$ python -q
>>> import numpy as np
>>> np.set_printoptions(precision=2, suppress=True, linewidth=160)
>>> M2 = np.array([[4, 4], [2, 1], [4, 3]])
>>> mat = np.kron(np.eye(3, dtype=int), M2)
>>> mat
array([[4, 4, 0, 0, 0, 0],
       [2, 1, 0, 0, 0, 0],
       [4, 3, 0, 0, 0, 0],
       [0, 0, 4, 4, 0, 0],
       [0, 0, 2, 1, 0, 0],
       [0, 0, 4, 3, 0, 0],
       [0, 0, 0, 0, 4, 4],
       [0, 0, 0, 0, 2, 1],
       [0, 0, 0, 0, 4, 3]])
>>> M2 = np.c_[mat[:, :3] @ np.array([[1, 0, 3], [1, 1, 3], [2, 0, 2]]), np.array([1, 2, 2, 1, 0, 0, 2, 1, 2])]
>>> M2
array([[ 8,  4, 24,  1],
       [ 3,  1,  9,  2],
       [ 7,  3, 21,  2],
       [ 8,  0,  8,  1],
       [ 4,  0,  4,  0],
       [ 8,  0,  8,  0],
       [ 0,  0,  0,  2],
       [ 0,  0,  0,  1],
       [ 0,  0,  0,  2]])
>>> print(np.linalg.norm(np.linalg.qr(mat)[0].T @ M2, axis=0) ** 2 / ((M2 ** 2).sum(axis=0) + 1e-12))
[1.   1.   1.   0.99]
>>> m1 = np.loadtxt("case2.csv", delimiter=",")
>>> print(m1)
[[1.   0.5  0.25 0.12]
 [0.5  1.   0.5  0.25]
 [0.25 0.5  1.   0.5 ]
 [0.12 0.25 0.5  1.  ]]
>>> vals, V = np.linalg.eigh(m1)
>>> np.abs(V[:, -1]).round(6).argmax()
np.int64(1)
>>> print(np.linalg.svd(m1, compute_uv=False))
[2.08 1.   0.54 0.38]
>>> np.linalg.eigvalsh(m1 @ m1)
array([0.14, 0.29, 1.01, 4.34])
>>> print(np.unique(vals.round(6) + 0, return_counts=True)[1])
[1 1 1 1]
>>> np.round(V.T @ m1 @ V, 2) + 0
array([[0.38, 0.  , 0.  , 0.  ],
       [0.  , 0.54, 0.  , 0.  ],
       [0.  , 0.  , 1.  , 0.  ],
       [0.  , 0.  , 0.  , 2.08]])
>>> round(np.linalg.det(2 * m1), 2), round(np.linalg.det(m1), 2)
(np.float64(6.75), np.float64(0.42))
>>> np.einsum("ii->", m1)
np.float64(4.0)
>>> round(float(np.linalg.det(m1.T)), 2)
0.42
>>> u = np.array([-6, 5, 9, 4])
>>> M2 = m1 + np.outer(u, np.eye(4)[0])
>>> M2
array([[-5.  ,  0.5 ,  0.25,  0.12],
       [ 5.5 ,  1.  ,  0.5 ,  0.25],
       [ 9.25,  0.5 ,  1.  ,  0.5 ],
       [ 4.12,  0.25,  0.5 ,  1.  ]])
>>> F = np.loadtxt("arr.csv", delimiter=",")
>>> F
array([[  4.36,  -3.86,  -6.76,  -6.54,  16.31,   2.76],
       [  0.29,  -0.33,  -0.54,  -2.59,   3.06,   2.02],
       [ -2.72,   3.27,   3.54,   1.8 ,  -0.79,   1.87],
       [ -0.22,  -1.22,  -0.73,  -2.21,  10.54,   4.15],
       [ -2.16,  -3.39,   7.84,   2.05,  -0.63,   6.91],
       [  7.31,  -4.8 ,  -9.22,  -6.68,  10.07,  -2.48],
       [ -2.18,   2.94,  -1.  ,   3.96, -13.74,  -7.91],
       [  0.84,   1.75,  -2.26,  -3.06,   2.66,  -0.38],
       [  2.92,  -2.83,  -0.24,  -1.5 ,   3.31,   1.6 ],
       [  4.06,   1.33,  -7.64,  -5.28,   5.28,  -3.42],
       [ -0.16,   0.18,  -0.77,   1.36,  -4.61,  -3.57],
       [  0.24,  -1.77,   0.16,   0.66,  -0.85,   1.04],
       [  2.  ,  -2.34,  -3.54,  -3.14,   8.42,   1.15],
       [  5.47,  -3.09,  -5.19,  -4.2 ,   3.24,  -1.55],
       [  0.97,  -2.56,   1.3 ,  -0.38,   4.7 ,   2.81],
       [ -0.19,  -4.18,   2.41,   0.8 ,   3.01,   3.24],
       [ -0.61,   2.19,  -3.18,  -0.48,  -2.3 ,  -3.43],
       [ -5.56,   5.72,   3.25,   6.85, -11.58,  -5.86],
       [ -1.59,   3.92,   1.28,   0.37,  -2.97,  -0.31],
       [ -6.66,   3.83,   4.96,   5.26,  -8.01,  -1.54],
       [  3.21,  -3.77,  -3.58,  -2.73,   6.26,  -0.11],
       [ -1.13,  -0.46,   2.38,   1.2 ,  -4.57,  -0.79],
       [  0.49,  -0.18,  -1.25,  -0.45,   3.11,  -0.75],
       [ -4.56,   5.6 ,   2.97,   1.83,  -4.04,   0.13],
       [ -1.11,  -2.63,   2.94,   1.01,   1.4 ,   3.22],
       [ -3.8 ,   8.73,   1.29,   4.95, -13.24,  -7.84],
       [  2.23,   0.23,  -2.59,  -1.87,   2.69,  -0.69],
       [ -4.36,  -0.45,   6.68,   5.59,  -9.48,   0.31],
       [ -0.74,   4.88,  -3.03,   2.  ,  -7.44,  -7.68],
       [  4.44,   0.09,  -3.82,  -3.23,   2.48,  -1.47],
       [ -5.24,   2.91,   7.09,   6.21,  -6.54,   0.97],
       [ -5.  ,   3.7 ,   6.24,   6.9 ,  -6.46,  -1.79],
       [ -5.79,   9.19,   5.34,   6.93, -14.12,  -4.85],
       [  2.78,  -7.86,   1.42,  -4.3 ,  12.5 ,  10.06]])
>>> Ac = (F - F.mean(axis=0)) / F.std(axis=0)
>>> np.argwhere(np.abs(Ac) > 2)
array([[ 0,  4],
       [ 5,  0],
       [ 5,  2],
       [25,  1],
       [32,  1],
       [33,  1],
       [33,  5]])
>>> Ac.std(axis=0)
array([1., 1., 1., 1., 1., 1.])
>>> c = np.linalg.lstsq(np.delete(Ac, 4, axis=1), Ac[:, 4])[0]
>>> np.round(1 - np.var(Ac[:, 4] - np.delete(Ac, 4, axis=1) @ c), 2)
np.float64(0.97)
>>> print(np.abs(c).argmax())
2
>>> hat = F @ np.linalg.solve(F.T @ F, F.T)
>>> hat @ F[:, 5]
array([ 2.76,  2.02,  1.87,  4.15,  6.91, -2.48, -7.91, -0.38,  1.6 , -3.42, -3.57,  1.04,  1.15, -1.55,  2.81,  3.24, -3.43, -5.86, -0.31, -1.54, -0.11,
       -0.79, -0.75,  0.13,  3.22, -7.84, -0.69,  0.31, -7.68, -1.47,  0.97, -1.79, -4.85, 10.06])
>>> np.diag(hat)
array([0.26, 0.15, 0.11, 0.23, 0.26, 0.27, 0.31, 0.21, 0.12, 0.16, 0.08, 0.23, 0.1 , 0.14, 0.1 , 0.11, 0.15, 0.18, 0.11, 0.26, 0.1 , 0.31, 0.08, 0.22, 0.05,
       0.19, 0.05, 0.18, 0.13, 0.2 , 0.15, 0.36, 0.23, 0.22])
>>> D = np.linalg.norm(F[:, None] - F[None], axis=-1)
>>> np.linalg.matrix_rank(D ** 2)
np.int64(8)
>>> D.mean(axis=1).argmax()
np.int64(0)
>>> np.unravel_index(D.round(6).argmax(), D.shape)
(np.int64(0), np.int64(32))
>>> D[:5, :5]
array([[ 0.  , 16.11, 23.87, 10.88, 25.18],
       [16.11,  0.  ,  8.53,  7.86, 12.03],
       [23.87,  8.53,  0.  , 13.94,  9.42],
       [10.88,  7.86, 13.94,  0.  , 15.25],
       [25.18, 12.03,  9.42, 15.25,  0.  ]])
>>> np.flatnonzero(D[9] < D.mean() / 2)
array([ 9, 13, 29])
